$ ipython --no-banner

In [1]: import numpy as np

In [2]: from numpy import linalg as LA

In [3]: np.set_printoptions(precision=3, suppress=True, linewidth=200)

In [4]: A = np.load("case5.npy")

In [5]: A
Out[5]: 
array([[ 144,  -88,   76, -100,   56,   24,   32,   52,   20,   -4],
       [ -88,   86,  -63,   32,  -38,    6,    5,  -39,  -33,  -37],
       [  76,  -63,   66,  -53,   55,  -43,  -42,    3,   44,   61],
       [-100,   32,  -53,  109,  -56,    4,   -4,   -5,  -15,    1],
       [  56,  -38,   55,  -56,   54,  -54,  -53,  -17,   41,   61],
       [  24,    6,  -43,    4,  -54,  134,  141,   77,  -69, -137],
       [  32,    5,  -42,   -4,  -53,  141,  149,   81,  -72, -145],
       [  52,  -39,    3,   -5,  -17,   77,   81,   66,  -25,  -62],
       [  20,  -33,   44,  -15,   41,  -69,  -72,  -25,   46,   81],
       [  -4,  -37,   61,    1,   61, -137, -145,  -62,   81,  154]])

In [6]: rk = LA.matrix_rank(A)

In [7]: rk
Out[7]: np.int64(3)

In [8]: N = LA.svd(A)[2][rk:].T

In [9]: np.allclose(A @ N, 0)
Out[9]: True

In [10]: [int(LA.matrix_rank(A[:i])) for i in range(1, len(A) + 1)]
Out[10]: [1, 2, 3, 3, 3, 3, 3, 3, 3, 3]

In [11]: [int(LA.matrix_rank(np.delete(A, i, axis=0))) for i in range(10)]
Out[11]: [3, 3, 3, 3, 3, 3, 3, 3, 3, 3]

In [12]: [int(LA.matrix_rank(A[:, :j + 1])) for j in range(10)]
Out[12]: [1, 2, 3, 3, 3, 3, 3, 3, 3, 3]

In [13]: N.shape
Out[13]: (10, 7)

In [14]: evals, evecs = LA.eigh(A)

In [15]: vec = np.array([-1, -3, 0, -1, -2, -3, -3, 1, 3, 2])

In [16]: (np.sign(evecs[:, -1].round(6)) == np.sign(evecs[0, -1].round(6))).astype(int)
Out[16]: array([1, 0, 1, 0, 1, 0, 0, 0, 1, 1])

In [17]: np.abs(A).sum(axis=1).max(), round(np.abs(evals).max(), 3)
Out[17]: (np.int64(743), np.float64(555.565))

In [18]: evecs * np.abs(evals) @ evecs.T
Out[18]: 
array([[ 144.,  -88.,   76., -100.,   56.,   24.,   32.,   52.,   20.,   -4.],
       [ -88.,   86.,  -63.,   32.,  -38.,    6.,    5.,  -39.,  -33.,  -37.],
       [  76.,  -63.,   66.,  -53.,   55.,  -43.,  -42.,    3.,   44.,   61.],
       [-100.,   32.,  -53.,  109.,  -56.,    4.,   -4.,   -5.,  -15.,    1.],
       [  56.,  -38.,   55.,  -56.,   54.,  -54.,  -53.,  -17.,   41.,   61.],
       [  24.,    6.,  -43.,    4.,  -54.,  134.,  141.,   77.,  -69., -137.],
       [  32.,    5.,  -42.,   -4.,  -53.,  141.,  149.,   81.,  -72., -145.],
       [  52.,  -39.,    3.,   -5.,  -17.,   77.,   81.,   66.,  -25.,  -62.],
       [  20.,  -33.,   44.,  -15.,   41.,  -69.,  -72.,  -25.,   46.,   81.],
       [  -4.,  -37.,   61.,    1.,   61., -137., -145.,  -62.,   81.,  154.]])

In [19]: M = np.load("layer15.npy")

In [20]: M
Out[20]: 
array([[0, 0, 0, 1],
       [0, 0, 2, 1],
       [0, 0, 0, 0],
       [0, 0, 0, 0]])

In [21]: np.round(LA.det(M), 3)
Out[21]: np.float64(0.0)

In [22]: np.allclose(M, M.T)
Out[22]: False

In [23]: np.allclose(M @ M.T, M.T @ M)
Out[23]: False

In [24]: np.sort(np.abs(LA.eigvals(M)))
Out[24]: array([0., 0., 0., 0.])

In [25]: np.trace(M)
Out[25]: np.int64(0)

In [26]: round(float(np.abs(LA.eigvals(M)).max()), 3)
Out[26]: 0.0

In [27]: (M + M.T) / 2
Out[27]: 
array([[0. , 0. , 0. , 0.5],
       [0. , 0. , 1. , 0.5],
       [0. , 1. , 0. , 0. ],
       [0.5, 0.5, 0. , 0. ]])
